% python3 -q
>>> import numpy as np
>>> import numpy.linalg as la
>>> np.set_printoptions(suppress=True, linewidth=100)
>>> K = np.load("case6.npy")
>>> K
array([[ 0.,  2.,  4.,  1., -3.,  1.,  2.,  0.],
       [ 4.,  9.,  0.,  3., -2., -1.,  2., -3.],
       [ 9.,  6.,  3.,  3.,  0.,  3.,  0.,  0.],
       [ 0.,  0.,  0., -4.,  3., -7.,  8.,  7.],
       [ 0.,  0.,  0., -9.,  7., -3.,  1., -9.],
       [ 0.,  0.,  0.,  7.,  5.,  8., -7., -1.],
       [ 0.,  0.,  0., -9.,  1., -3., -8., -8.],
       [ 0.,  0.,  0., -3.,  9., -7.,  3., -5.]])
>>> M2 = la.invert(K)
Traceback (most recent call last):
  File "<python-input-5>", line 1, in <module>
    M2 = la.invert(K)
         ^^^^^^^^^
AttributeError: module 'numpy.linalg' has no attribute 'invert'
>>> M2 = la.inv(K)
>>> round(float(la.cond(K)), 2)
8.6
>>> round(la.det(K) * la.det(M2), 2)
np.float64(1.0)
>>> (np.abs(M2) > 1e-9).astype(int)
array([[1, 1, 1, 1, 1, 1, 1, 1],
       [1, 1, 1, 1, 1, 1, 1, 1],
       [1, 1, 1, 1, 1, 1, 1, 1],
       [0, 0, 0, 1, 1, 1, 1, 1],
       [0, 0, 0, 1, 1, 1, 1, 1],
       [0, 0, 0, 1, 1, 1, 1, 1],
       [0, 0, 0, 1, 1, 1, 1, 1],
       [0, 0, 0, 1, 1, 1, 1, 1]])
>>> np.allclose(M2, K.T)
False
>>> np.round(K @ M2, 2) + 0
array([[1., 0., 0., 0., 0., 0., 0., 0.],
       [0., 1., 0., 0., 0., 0., 0., 0.],
       [0., 0., 1., 0., 0., 0., 0., 0.],
       [0., 0., 0., 1., 0., 0., 0., 0.],
       [0., 0., 0., 0., 1., 0., 0., 0.],
       [0., 0., 0., 0., 0., 1., 0., 0.],
       [0., 0., 0., 0., 0., 0., 1., 0.],
       [0., 0., 0., 0., 0., 0., 0., 1.]])
>>> W1 = np.array([[0, 2, 0, 1, 1, 0],
...     [3, 0, 0, 0, 3, 2],
...     [2, 2, 2, 0, 0, 2],
...     [2, 3, 3, 2, 0, 3],
...     [2, 3, 3, 1, 2, 0],
...     [3, 0, 0, 3, 2, 2],
...     [1, 2, 0, 2, 3, 0],
...     [2, 1, 2, 2, 2, 3]])
>>> b = np.array([1, -1, 2, -1, -2, -1])
>>> H = np.maximum(K @ W1 + b, 0)
>>> (H > 0).astype(int)
array([[1, 1, 1, 1, 1, 1],
       [1, 1, 0, 1, 1, 1],
       [1, 1, 1, 1, 1, 1],
       [0, 1, 1, 1, 1, 0],
       [0, 0, 0, 0, 0, 0],
       [1, 1, 1, 1, 1, 1],
       [0, 0, 0, 0, 0, 0],
       [0, 1, 1, 0, 1, 0]])
>>> cent = np.array([[5, 2, 4], [4, 5, 5], [3, 1, 0], [1, 2, 3], [5, 3, 2], [2, 1, 5]])
>>> (H @ cent).round(6).argmax(axis=1)
array([2, 0, 0, 0, 0, 2, 0, 0])
>>> W1 @ cent
array([[14, 15, 15],
       [34, 17, 28],
       [28, 18, 28],
       [39, 29, 44],
       [42, 30, 30],
       [32, 20, 35],
       [30, 25, 26],
       [38, 24, 38]])
